$ python -q
>>> import numpy as np
>>> import numpy.linalg as la
>>> np.set_printoptions(suppress=True, linewidth=100)
>>> def rnd(a):
...     return np.round(a, 2) + 0
... 
>>> F = np.load("out10.npy")
>>> F
array([[ 3,  0,  0],
       [ 7,  7,  0],
       [ 8, 11,  1],
       [11, 16,  5],
       [15, 17, 10],
       [23, 26, 11],
       [25, 27, 13],
       [29, 28, 18],
       [31, 35, 19],
       [33, 43, 21]])
>>> M2 = np.c_[F[:, :2] @ np.array([[2, 0], [5, 5]]), np.array([0, 0, 2, 9, 7, 1, 5, 4, 6, 2])]
>>> M2
array([[  6,   0,   0],
       [ 49,  35,   0],
       [ 71,  55,   2],
       [102,  80,   9],
       [115,  85,   7],
       [176, 130,   1],
       [185, 135,   5],
       [198, 140,   4],
       [237, 175,   6],
       [281, 215,   2]])
>>> rnd(la.norm(la.qr(F)[0].T @ M2, axis=0) ** 2 / ((M2 ** 2).sum(axis=0) + 1e-12))
array([1.  , 1.  , 0.57])
>>> rnd(la.lstsq(F, M2[:, 0])[0])
array([2., 5., 0.])
>>> la.matrix_rank(M2)
np.int64(3)
>>> m1 = np.load("layer14.npy")
>>> m1
array([[ 2.,  4.,  0.],
       [ 0., -2.,  0.],
       [ 0., -4.,  2.]])
>>> ang = np.radians(120)
>>> Rm = np.eye(3)
>>> Rm[0, 0] = Rm[1, 1] = np.cos(ang)
>>> Rm[0, 1], Rm[1, 0] = -np.sin(ang), np.sin(ang)
>>> rnd(Rm)
array([[-0.5 , -0.87,  0.  ],
       [ 0.87, -0.5 ,  0.  ],
       [ 0.  ,  0.  ,  1.  ]])
>>> M2 = m1 @ Rm.T
>>> rnd(np.abs(M2 - m1).max(axis=0))
array([6.46, 6.  , 0.  ])
>>> rnd(M2)
array([[-4.46, -0.27,  0.  ],
       [ 1.73,  1.  ,  0.  ],
       [ 3.46,  2.  ,  2.  ]])
>>> rnd(la.det(Rm)), rnd(np.trace(Rm))
(np.float64(1.0), np.float64(0.0))
>>> u = np.array([2, 1])
>>> rnd(np.polyval(u, M2[2]))
array([7.93, 5.  , 5.  ])
>>> rnd(np.correlate(M2[2], M2[0], "full"))
array([  0.  ,  -0.93, -16.  ,  -9.46,  -8.93])
>>> x = np.array([0, 1, 2])
>>> h = np.maximum(m1 @ x, 0)
>>> np.maximum(m1 @ x, 0) - np.maximum(-m1 @ x, 0)
array([ 4., -2.,  0.])
>>> rnd(np.tanh(m1 @ x))
array([ 1.  , -0.96,  0.  ])
>>> np.maximum(m1 @ (3 * x), 0)
array([12.,  0.,  0.])
>>> m1.T @ h
array([ 8., 16.,  0.])
>>> m1 * (h > 1e-9)[:, None]
array([[ 2.,  4.,  0.],
       [ 0., -0.,  0.],
       [ 0., -0.,  0.]])
>>> X = np.loadtxt("arr.csv", delimiter=",")
>>> X
array([[3., 2., 0., 0., 0., 0.],
       [1., 1., 0., 0., 0., 0.],
       [1., 0., 0., 0., 0., 0.],
       [0., 0., 3., 2., 0., 0.],
       [0., 0., 1., 1., 0., 0.],
       [0., 0., 1., 0., 0., 0.],
       [0., 0., 0., 0., 3., 2.],
       [0., 0., 0., 0., 1., 1.],
       [0., 0., 0., 0., 1., 0.]])
>>> P = X @ la.solve(X.T @ X, X.T)
>>> la.matrix_rank(np.eye(9) - P)
np.int64(3)
>>> rnd(P)
array([[ 0.83,  0.33,  0.17,  0.  ,  0.  ,  0.  ,  0.  ,  0.  ,  0.  ],
       [ 0.33,  0.33, -0.33,  0.  ,  0.  ,  0.  ,  0.  ,  0.  ,  0.  ],
       [ 0.17, -0.33,  0.83,  0.  ,  0.  ,  0.  ,  0.  ,  0.  ,  0.  ],
       [ 0.  ,  0.  ,  0.  ,  0.83,  0.33,  0.17,  0.  ,  0.  ,  0.  ],
       [ 0.  ,  0.  ,  0.  ,  0.33,  0.33, -0.33,  0.  ,  0.  ,  0.  ],
       [ 0.  ,  0.  ,  0.  ,  0.17, -0.33,  0.83,  0.  ,  0.  ,  0.  ],
       [ 0.  ,  0.  ,  0.  ,  0.  ,  0.  ,  0.  ,  0.83,  0.33,  0.17],
       [ 0.  ,  0.  ,  0.  ,  0.  ,  0.  ,  0.  ,  0.33,  0.33, -0.33],
       [ 0.  ,  0.  ,  0.  ,  0.  ,  0.  ,  0.  ,  0.17, -0.33,  0.83]])
>>> rnd(np.trace(P))
np.float64(6.0)
>>> np.allclose(P @ P, P)
True
>>> arr = np.loadtxt("run12.csv", delimiter=",")
>>> arr
array([[ 0. ,  0. ,  0. ],
       [ 0. ,  0.5, -0.5],
       [ 0. , -0.5,  0.5]])
>>> x = np.array([2, 2, 2])
>>> h = np.maximum(arr @ x, 0)
>>> np.maximum(arr @ x, 0) - np.maximum(-arr @ x, 0)
array([0., 0., 0.])
>>> arr.T @ h
array([0., 0., 0.])
>>> np.tanh(arr @ x)
array([0., 0., 0.])
>>> np.flatnonzero(h > 1e-9)
array([], dtype=int64)
>>> arr * (h > 1e-9)[:, None]
array([[ 0.,  0.,  0.],
       [ 0.,  0., -0.],
       [ 0., -0.,  0.]])
>>> vals, V = la.eigh(arr)
>>> x = np.array([3, 7, 2])
>>> rnd(la.eigvalsh(arr[1:, 1:]))
array([0., 1.])
>>> rnd(V * np.abs(vals) @ V.T)
array([[ 0. ,  0. ,  0. ],
       [ 0. ,  0.5, -0.5],
       [ 0. , -0.5,  0.5]])
>>> np.abs(arr).sum(axis=1).max(), np.abs(vals).max()
(np.float64(1.0), np.float64(1.0))
>>> rnd(x @ arr @ x / (x @ x)), vals[0], vals[-1]
(np.float64(0.2), np.float64(0.0), np.float64(1.0))
>>> rnd(V * np.maximum(vals, 0) @ V.T)
array([[ 0. ,  0. ,  0. ],
       [ 0. ,  0.5, -0.5],
       [ 0. , -0.5,  0.5]])
>>> data = np.tril(np.array([[3, 1, -2], [-3, 0, -3], [-2, -3, 3]]), -1) + np.eye(3, dtype=int)
>>> data
array([[ 1,  0,  0],
       [-3,  1,  0],
       [-2, -3,  1]])
>>> x = np.array([1, 2, 2])
>>> rhs = m1 @ x
>>> b, lr = np.zeros(3), 1 / la.norm(m1, 2) ** 2
>>> for i in range(150):
...     b -= lr * m1.T @ (m1 @ b - rhs)
...     if i % 50 == 0: print(i, round(la.norm(m1 @ b - rhs), 2))
... 
0 3.9
50 0.48
100 0.29
>>> rnd(b)
array([1.19, 1.92, 1.81])
>>> rnd(la.cond(m1))
np.float64(9.9)
>>> q, V = la.qr(m1[:, :2])[0], la.qr(m1[:, 2:])[0]
>>> sigma = la.svd(q.T @ V, compute_uv=False)
>>> rnd(la.norm(q @ q.T - V @ V.T, 2))
np.float64(1.0)
>>> (sigma > 0.9).sum()
np.int64(0)
>>> rnd(sigma)
array([0.89])
>>> Uu, sigma, Vh = la.svd(data)
>>> rnd(sigma)
array([4.04, 2.95, 0.08])
>>> np.argmax(sigma[:-1] / (sigma[1:] + 1e-6)) + 1
np.int64(2)
>>> M2 = Uu[:, :2] @ np.diag(sigma[:2]) @ Vh[:2]
>>> la.matrix_rank(data, rtol=0.05)
np.int64(2)
>>> rnd(np.abs(data - M2).max())
np.float64(0.08)
>>> la.matrix_rank(M2)
np.int64(2)
>>> rnd(la.norm(data - M2) / la.norm(data))
np.float64(0.02)
>>> q, V = la.qr(data[:, :1])[0], la.qr(data[:, 1:])[0]
>>> sigma = la.svd(q.T @ V, compute_uv=False)
>>> rnd(la.norm(q @ q.T - V @ V.T, 2))
np.float64(1.0)
>>> rnd(np.degrees(np.arccos(sigma.clip(0, 1))))
array([15.5])
>>> (sigma > 0.9).sum()
np.int64(1)
>>> q = data.astype(float).copy()
>>> for j in range(3):
...     q[:, j] -= q[:, :j] @ (q[:, :j].T @ q[:, j])
...     q[:, j] /= la.norm(q[:, j])
... 
>>> rnd(q.T @ q)
array([[1., 0., 0.],
       [0., 1., 0.],
       [0., 0., 1.]])
>>> rnd(q)
array([[ 0.27, -0.07,  0.96],
       [-0.8 ,  0.54,  0.26],
       [-0.53, -0.84,  0.09]])
>>> rnd(q.T @ data)
array([[ 3.74,  0.8 , -0.53],
       [ 0.  ,  3.06, -0.84],
       [ 0.  ,  0.  ,  0.09]])
>>> M = np.load("m.npy")
>>> rnd(M)
array([[ 0.65, -0.12, -0.12,  0.74],
       [-0.12,  0.96, -0.04,  0.25],
       [-0.12, -0.04,  0.96,  0.25],
       [ 0.74,  0.25,  0.25, -0.57]])
>>> M[1] @ M[3]
np.float64(0.0)
>>> rnd(la.norm(M, "nuc"))
np.float64(4.0)
>>> rnd(la.norm(M[1] - M[3]))
np.float64(1.41)
>>> P = np.triu(np.array([[0, 0, 2], [-1, 2, -1], [1, 2, 2]]), 1) + np.eye(3)
>>> M2 = P @ m1 @ la.inv(P)
>>> M2
array([[ 2., -4., -4.],
       [ 0.,  2.,  0.],
       [ 0., -4., -2.]])
>>> P @ m1 - m1 @ P
array([[ 0., -8.,  4.],
       [ 0.,  4., -4.],
       [ 0.,  0., -4.]])
>>> np.trace(M2), np.trace(m1)
(np.float64(2.0), np.float64(2.0))
>>> J = np.array([[12, 2, -8, -8], [0, 0, 0, 0], [6, 1, -4, -4]])
>>> np.argsort(-la.norm(J, axis=0).round(6), kind="stable")[:3]
array([0, 2, 3])
>>> np.diff(J, axis=0)
array([[-12,  -2,   8,   8],
       [  6,   1,  -4,  -4]])
>>> Uu, sigma, Vh = la.svd(J)
>>> V = Vh[:(sigma > 1e-8).sum()]
>>> rng = np.random.default_rng(76359)
>>> x = J[2] + -3 * J[0] + rng.integers(2) * np.eye(4)[3]
>>> x
array([-30.,  -5.,  20.,  20.])
>>> rnd(V.T @ V)
array([[ 0.52,  0.09, -0.35, -0.35],
       [ 0.09,  0.01, -0.06, -0.06],
       [-0.35, -0.06,  0.23,  0.23],
       [-0.35, -0.06,  0.23,  0.23]])
>>> rnd(np.diag(V.T @ V))
array([0.52, 0.01, 0.23, 0.23])
>>> np.allclose(V.T @ V @ x, x)
True
>>> x = np.array([2, -2, -2, 2])
>>> h = np.maximum(J @ x, 0)
>>> rnd(np.tanh(J @ x))
array([1., 0., 1.])
>>> J.T @ h
array([ 300,   50, -200, -200])
>>> np.maximum(J @ (3 * x), 0)
array([60,  0, 30])
>>> np.flatnonzero(h > 1e-9)
array([0, 2])
>>> J * (h > 1e-9)[:, None]
array([[12,  2, -8, -8],
       [ 0,  0,  0,  0],
       [ 6,  1, -4, -4]])
>>> M2 = J + rng.integers(-2, 3, (3, 1)) @ rng.integers(-2, 3, (1, 4))
>>> M2
array([[ 14,   2,  -4, -12],
       [ -1,   0,  -2,   2],
       [  4,   1,  -8,   0]])
>>> np.abs(M2 - J).sum(axis=1)
array([10,  5, 10])
>>> M2 - J
array([[ 2,  0,  4, -4],
       [-1,  0, -2,  2],
       [-2,  0, -4,  4]])
>>> rnd(la.svd(M2 - J, compute_uv=False))
array([9., 0., 0.])
>>> feats = np.array([[1, -1], [1, 0], [1, 1], [1, 2], [1, 3]])
>>> rnd(la.norm(arr, 2) / la.norm(arr))
np.float64(1.0)
>>> x = np.array([1, 1])
>>> rhs = feats @ x
>>> b, lr = np.zeros(2), 1 / la.norm(feats, 2) ** 2
>>> for i in range(60):
...     b -= lr * feats.T @ (feats @ b - rhs)
...     if i % 10 == 0: print(i, round(la.norm(feats @ b - rhs), 2))
... 
0 0.77
10 0.12
20 0.02
30 0.0
40 0.0
50 0.0
>>> rnd(b)
array([1., 1.])
>>> rnd(la.cond(feats))
np.float64(2.41)
>>> M2 = np.c_[feats[:, :1] @ np.array([[2]]), np.array([1, -3, 2, -3, 2])]
>>> M2
array([[ 2,  1],
       [ 2, -3],
       [ 2,  2],
       [ 2, -3],
       [ 2,  2]])
>>> rnd(la.lstsq(feats, M2[:, 0])[0])
array([2., 0.])
>>> rnd(la.norm(M2 - feats @ la.lstsq(feats, M2)[0], axis=0))
array([0.  , 5.14])
>>> rnd(la.norm(la.qr(feats)[0].T @ M2, axis=0) ** 2 / ((M2 ** 2).sum(axis=0) + 1e-12))
array([1.  , 0.02])
>>> la.matrix_rank(np.c_[feats, M2])
np.int64(3)
>>> la.matrix_rank(M2)
np.int64(2)
